% python3 -q
>>> import numpy as np
>>> import numpy.linalg as la
>>> np.set_printoptions(precision=1, suppress=True, linewidth=140)
>>> rnd = lambda a: np.round(a, 1) + 0
>>> X = np.load("mat.npy")
>>> rnd(X)
array([[-1.9,  1.2,  0.6, -0.4],
       [ 1.2, -1.7,  0.9, -0.2],
       [ 0.6,  0.9, -2.1,  0.3],
       [-0.4, -0.2,  0.3, -2.4]])
>>> la.cond(X) > 100
np.True_
>>> arr = np.load("block8.npy")
>>> arr
array([[  5.8,  -7.3,   3.7],
       [  2.2,  -7.1,   4.3],
       [ -6.1,  -2.2,   2.4],
       [ -2. , -13.2,   7.6],
       [  3. ,  -4.2,   2.1],
       [ -1.8,  -6.8,   4.2],
       [ -6.1, -13.1,   8.2],
       [ -5.1,  -6.5,   5. ],
       [-10. ,  -5.4,   4.4],
       [ -5.9,  -4.3,   3. ],
       [ -3. , -12.1,   7.3],
       [  4.9,  -8.7,   4.7],
       [ -1.7,  -7.2,   3.9],
       [ -3.6,  -7.2,   4.5],
       [ -4.4,  -6.1,   4.2],
       [  1.7,  -4.5,   2.2],
       [ -3.3,  -2.6,   2. ],
       [ -8.5,  -6.6,   5.1],
       [-11.6,  -5.3,   4.6],
       [ -4.2, -14.5,   8.8],
       [  6.2,  -9.5,   5. ],
       [ -4.9,  -7.9,   4.7],
       [ -9.9,  -7.5,   5.1],
       [ -9.8,  -5.8,   5. ],
       [ -2.3,  -3.5,   2.4]])
>>> rng = np.random.default_rng(8774)
>>> Y = arr + rng.integers(-2, 3, (25, 2)) @ rng.integers(-2, 3, (2, 3))
>>> rnd(Y)
array([[  6.8,  -6.3,   3.7],
       [ -1.8,  -9.1,   2.3],
       [ -9.1,  -3.2,   0.4],
       [  3. , -10.2,   9.6],
       [  1. ,  -4.2,   0.1],
       [ -4.8,  -8.8,   3.2],
       [ -8.1, -14.1,   7.2],
       [-11.1, -10.5,   3. ],
       [ -6. ,  -2.4,   5.4],
       [ -4.9,  -3.3,   3. ],
       [ -5. , -14.1,   7.3],
       [  7.9,  -6.7,   5.7],
       [ -7.7, -11.2,   1.9],
       [ -8.6, -10.2,   2.5],
       [ -7.4,  -8.1,   3.2],
       [  0.7,  -5.5,   2.2],
       [ -2.3,  -1.6,   2. ],
       [ -8.5,  -6.6,   5.1],
       [ -7.6,  -3.3,   6.6],
       [ -0.2, -12.5,  10.8],
       [ 10.2,  -6.5,   6. ],
       [ -6.9,  -9.9,   4.7],
       [-11.9,  -7.5,   3.1],
       [ -9.8,  -4.8,   4. ],
       [  1.7,  -0.5,   3.4]])
>>> rnd(la.svd(Y - arr, compute_uv=False))
array([20.6,  4. ,  0. ])
>>> P = Y @ la.solve(Y.T @ Y, Y.T)
>>> rnd(la.eigvalsh(P))
array([0., 0., 0., 0., 0., 0., 0., 0., 0., 0., 0., 0., 0., 0., 0., 0., 0., 0., 0., 0., 0., 0., 1., 1., 1.])
>>> np.allclose(P @ P, P)
True
>>> rnd(np.diag(P))
array([0.1, 0.1, 0.1, 0.2, 0.1, 0.1, 0.1, 0.1, 0.2, 0. , 0.1, 0.2, 0.2, 0.1, 0.1, 0. , 0. , 0.1, 0.3, 0.2, 0.2, 0.1, 0.1, 0.1, 0.1])
>>> z = arr[:, 0] > np.median(arr[:, 0])
>>> u = arr[z].mean(axis=0) - arr[~z].mean(axis=0)
>>> ((arr - arr.mean(axis=0)) @ u > 0).astype(int)
array([1, 1, 0, 1, 1, 1, 0, 0, 0, 0, 0, 1, 1, 0, 0, 1, 1, 0, 0, 0, 1, 0, 0, 0, 1])
>>> rnd(u)
array([ 7.7, -0.1, -0.9])
>>> np.argsort(-np.abs(u).round(6), kind="stable")
array([0, 2, 1])
>>> z.astype(int)
array([1, 1, 0, 1, 1, 1, 0, 0, 0, 0, 1, 1, 1, 0, 0, 1, 1, 0, 0, 0, 1, 0, 0, 0, 1])
>>> u = np.array([0, 4, -8])
>>> np.polyval(u, arr[3])
array([-16. , -60.8,  22.4])
>>> np.convolve(arr[3], u)
array([  0. ,  -8. , -36.8, 136. , -60.8])
>>> rnd(np.cross(arr[3, :3], arr[24, :3]))
array([ -5.1, -12.7, -23.4])
>>> x = np.array([0, 2, 1])
>>> target = arr @ x
>>> rnd(la.pinv(arr) @ arr)
array([[1., 0., 0.],
       [0., 1., 0.],
       [0., 0., 1.]])
>>> target = target + 0.1 * rng.normal(size=25)
>>> rnd(target)
array([-11. ,  -9.9,  -1.9, -18.8,  -6.2,  -9.4, -17.9,  -7.9,  -6.5,  -5.7, -16.9, -12.6, -10.3,  -9.9,  -8. ,  -6.6,  -3.2,  -8. ,  -5.9,
       -20.2, -14. , -11. ,  -9.8,  -6.4,  -4.5])
>>> c, *_ = la.lstsq(arr, target)
>>> rnd(la.norm(target - arr @ c))
np.float64(0.4)
>>> rnd(c)
array([0., 2., 1.])
>>> [round(float(la.norm(la.solve(arr.T @ arr + lam * np.eye(3), arr.T @ target))), 2) for lam in (0, 1, 10, 100)]
[2.23, 1.67, 1.26, 1.16]
>>> M = np.load("out7.npy")
>>> M
array([[-0.2, -0.9,  1.2],
       [ 0. ,  0.7, -1.7],
       [ 0. , -1.4,  1.4]])
>>> u = np.array([1, -3, -2])
>>> Y = M + np.outer(u, np.eye(3)[2])
>>> rnd(la.det(Y) / la.det(M)), rnd(1 + la.solve(M, u)[2])
(np.float64(5.0), np.float64(5.0))
>>> rnd(Y)
array([[-0.2, -0.9,  2.2],
       [ 0. ,  0.7, -4.7],
       [ 0. , -1.4, -0.6]])
>>> Y = M + rng.integers(-2, 3, (3, 1)) @ rng.integers(-2, 3, (1, 3))
>>> Y
array([[-0.2, -0.9,  1.2],
       [ 2. , -1.3, -0.7],
       [ 0. , -1.4,  1.4]])
>>> rnd(la.svd(Y - M, compute_uv=False))
array([3., 0., 0.])
>>> Y = la.inv(M)
>>> rnd(la.det(M) * la.det(Y))
np.float64(1.0)
>>> (np.abs(Y) > 1e-9).astype(int)
array([[1, 1, 1],
       [0, 1, 1],
       [0, 1, 1]])
>>> rnd(Y)
array([[-5. , -1.5,  2.5],
       [ 0. , -1. , -1.2],
       [ 0. , -1. , -0.5]])
>>> rnd(la.cond(M))
np.float64(17.6)
>>> def softmax(z):
...     e = np.exp(z - z.max(axis=-1, keepdims=True))
...     return e / e.sum(axis=-1, keepdims=True)
... 
>>> rnd(softmax(Y[2] + -1))
array([0.5, 0.2, 0.3])
>>> scores = Y @ Y.T / np.sqrt(3)
>>> rnd(softmax(scores))
array([[1. , 0. , 0. ],
       [0.1, 0.6, 0.4],
       [0.2, 0.4, 0.4]])
>>> rnd(softmax(scores)[2] @ Y)
array([-1. , -1.1, -0.2])
>>> E = np.load("dump.npy")
>>> E
array([[ -2.1,  -5.7,  14.1,  11.1,  -4.9],
       [-49.3,   0.2,  -7.1,  -7.2, -41.4],
       [117. ,  12.2,  59.1, 113. ,  68.3],
       [ -7. ,  16.2, -14.2,  10.7, -10.8]])
>>> rnd(la.norm(E, 2) / la.norm(E))
np.float64(1.0)
>>> [round(float(x), 1) for x in la.svd(E, compute_uv=False)[:3]]
[194.3, 42.1, 25.1]
>>> Y = E / np.sqrt((E ** 2).mean(axis=1, keepdims=True))
>>> rnd(la.norm(Y, axis=1))
array([2.2, 2.2, 2.2, 2.2])
>>> rnd(E - E.mean(axis=1, keepdims=True))
array([[ -4.6,  -8.2,  11.6,   8.6,  -7.4],
       [-28.3,  21.2,  13.9,  13.8, -20.4],
       [ 43.1, -61.7, -14.8,  39.1,  -5.6],
       [ -6. ,  17.2, -13.2,  11.7,  -9.8]])
>>> Uu, s, vt = la.svd(E)
>>> rnd(s)
array([194.3,  42.1,  25.1,   0.2])
>>> Y = Uu[:, :3] @ np.diag(s[:3]) @ vt[:3]
>>> rnd(la.norm(E - Y, 2)), rnd(s[3])
(np.float64(0.2), np.float64(0.2))
>>> la.matrix_rank(Y)
np.int64(3)
>>> F = np.array([[-1.0, -2.0, 0.0, 0.0, 0.0],
...     [-2.0, 3.0, -2.0, 0.0, 0.0],
...     [0.0, -2.0, 1.0, -2.0, 0.0],
...     [0.0, 0.0, -2.0, 4.0, -2.0],
...     [0.0, 0.0, 0.0, -2.0, -6.0]])
>>> w, evecs = la.eig(F)
>>> rnd(np.sort(la.eigvals(la.inv(F))))
array([-3.8, -0.5, -0.2,  0.2,  0.2])
>>> rnd(np.sort(la.eigvals(F @ F)))
array([ 0.1,  4.5, 16.5, 32.9, 41. ])
>>> rnd(np.prod(w))
np.float64(-84.0)
>>> rnd(w)
array([ 5.7,  4.1, -0.3, -2.1, -6.4])
>>> rnd(F @ evecs[:, 0] - w[0] * evecs[:, 0])
array([0., 0., 0., 0., 0.])
>>> w, evecs = la.eigh(F)
>>> (w > 1e-8).sum(), (w < -1e-8).sum()
(np.int64(2), np.int64(3))
>>> rnd(evecs.T @ evecs)
array([[1., 0., 0., 0., 0.],
       [0., 1., 0., 0., 0.],
       [0., 0., 1., 0., 0.],
       [0., 0., 0., 1., 0.],
       [0., 0., 0., 0., 1.]])
>>> rnd(la.svd(F, compute_uv=False))
array([6.4, 5.7, 4.1, 2.1, 0.3])
>>> np.abs(evecs[:, -1]).round(6).argmax()
np.int64(3)
>>> rnd(w)
array([-6.4, -2.1, -0.3,  4.1,  5.7])
>>> Y = np.array([[3, 3, 1], [3, 1, 0], [0, 1, 0], [0, 1, 0], [0, 3, 1]])
>>> np.einsum("ij,ij->i", F, F)
array([ 5., 17.,  9., 24., 40.])
>>> la.matrix_rank(F @ Y)
np.int64(3)
>>> np.einsum("ik,kj->ij", F, Y)
array([[ -9.,  -5.,  -1.],
       [  3.,  -5.,  -2.],
       [ -6.,  -3.,   0.],
       [  0.,  -4.,  -2.],
       [  0., -20.,  -6.]])
>>> np.einsum("ik,kj->ji", F, Y)
array([[ -9.,   3.,  -6.,   0.,   0.],
       [ -5.,  -5.,  -3.,  -4., -20.],
       [ -1.,  -2.,   0.,  -2.,  -6.]])
>>> F @ Y
array([[ -9.,  -5.,  -1.],
       [  3.,  -5.,  -2.],
       [ -6.,  -3.,   0.],
       [  0.,  -4.,  -2.],
       [  0., -20.,  -6.]])
>>> Y = F + rng.integers(-2, 3, (5, 4)) @ rng.integers(-2, 3, (4, 5))
>>> Y
array([[ -1.,  -2.,  -3.,   1.,   4.],
       [  0.,   1.,  -2.,  -2.,   0.],
       [ -3.,  -6.,   2.,  -1.,   2.],
       [  1.,   1.,   1.,   3.,  -8.],
       [ -2.,  -2.,   2.,   0., -10.]])
>>> rnd(la.svd(Y - F, compute_uv=False))
array([9.6, 6.4, 3.7, 1.6, 0. ])
>>> np.abs(Y - F).sum(axis=1)
array([ 8.,  6., 11., 12., 12.])
>>> z = rng.permutation(5)
>>> z
array([1, 0, 2, 4, 3])
>>> Y = F[z][:, z]
>>> rnd(la.det(Y)), rnd(la.det(F[z]))
(np.float64(-84.0), np.float64(-84.0))
>>> O, _ = la.qr(np.array([[1.1, 0.1], [0.8, -1.3], [1.1, -0.1], [-0.8, -2.0]]))
>>> K = O @ O.T
>>> rnd(K)
array([[ 0.3,  0.3,  0.3, -0.2],
       [ 0.3,  0.5,  0.3,  0.3],
       [ 0.3,  0.3,  0.3, -0.1],
       [-0.2,  0.3, -0.1,  0.8]])
>>> Y = np.array([[-3, 1], [-3, -1], [-1, 2]])
>>> rnd(M @ Y)
array([[ 2.1,  3.1],
       [-0.4, -4.1],
       [ 2.8,  4.2]])
>>> rnd(np.einsum("ik,kj->ij", M, Y))
array([[ 2.1,  3.1],
       [-0.4, -4.1],
       [ 2.8,  4.2]])
>>> rnd(np.einsum("ij->j", M))
array([-0.2, -1.6,  0.9])
>>> rnd(np.einsum("ik,kj->ji", M, Y))
array([[ 2.1, -0.4,  2.8],
       [ 3.1, -4.1,  4.2]])
>>> rnd(Y.T @ M.T)
array([[ 2.1, -0.4,  2.8],
       [ 3.1, -4.1,  4.2]])
>>> [round(float(la.det(X[:i, :i])), 2) + 0 for i in range(1, 5)]
[-1.86, 1.83, -0.17, 0.0]
>>> np.all(la.eigvalsh(X) > 0)
np.False_
>>> np.argsort(-la.norm(K, axis=0).round(6), kind="stable")[:3]
array([3, 1, 2])
>>> la.matrix_rank(K, rtol=0.1)
np.int64(2)
>>> la.cond(K) > 100
np.True_
>>> Uu, s, vt = la.svd(K)
>>> evecs = vt[:(s > 1e-8).sum()]
>>> x = K[2] + -3 * K[1] + rng.integers(2) * np.eye(4)[3]
>>> rnd(x)
array([-0.4, -1.3, -0.6, -1.1])
>>> rnd(np.diag(evecs.T @ evecs))
array([0.3, 0.5, 0.3, 0.8])
>>> rnd(la.norm(x - evecs.T @ evecs @ x))
np.float64(0.0)
>>> w, evecs = la.eigh(K)
>>> x = np.array([4, 5, -8, 5])
>>> rnd(evecs * np.abs(w) @ evecs.T)
array([[ 0.3,  0.3,  0.3, -0.2],
       [ 0.3,  0.5,  0.3,  0.3],
       [ 0.3,  0.3,  0.3, -0.1],
       [-0.2,  0.3, -0.1,  0.8]])
>>> rnd(np.abs(K).sum(axis=1).max()), np.abs(w).max()
(np.float64(1.5), np.float64(1.0))
>>> rnd(x @ K @ x)
np.float64(43.3)
>>> m1 = np.loadtxt("w.csv", delimiter=",")
>>> m1
array([[ 8.1, -4. , -2. ],
       [ 5. , -3.9, -1. ],
       [ 8. , -4. , -1.9]])
>>> O = m1.astype(float).copy()
>>> for j in range(3):
...     O[:, j] -= O[:, :j] @ (O[:, :j].T @ O[:, j])
...     O[:, j] /= la.norm(O[:, j])
... 
>>> rnd(O.T @ m1)
array([[12.4, -6.7, -2.9],
       [ 0. ,  1.3, -0.2],
       [ 0. ,  0. ,  0. ]])
>>> Uu, s, vt = la.svd(X)
>>> rnd(s)
array([3., 3., 2., 0.])
>>> Y = Uu[:, :3] @ np.diag(s[:3]) @ vt[:3]
>>> rnd(la.norm(X - Y, 2)), rnd(s[3])
(np.float64(0.0), np.float64(0.0))
>>> rnd(Y)
array([[-1.9,  1.2,  0.6, -0.4],
       [ 1.2, -1.7,  0.9, -0.2],
       [ 0.6,  0.9, -2.1,  0.3],
       [-0.4, -0.2,  0.3, -2.4]])
>>> rnd(np.abs(X - Y).max())
np.float64(0.0)
>>> np.all(la.eigvalsh(Y) > 0)
np.False_
>>> [round(float(la.det(Y[:i, :i])), 2) + 0 for i in range(1, 5)]
[-1.86, 1.83, -0.17, 0.0]
>>> Y = la.inv(m1)
>>> rnd(la.inv(Y))
array([[ 8.1, -4. , -2. ],
       [ 5. , -3.9, -1. ],
       [ 8. , -4. , -1.9]])
>>> rnd(la.cond(m1))
np.float64(317.1)
>>> np.allclose(Y, m1.T)
False
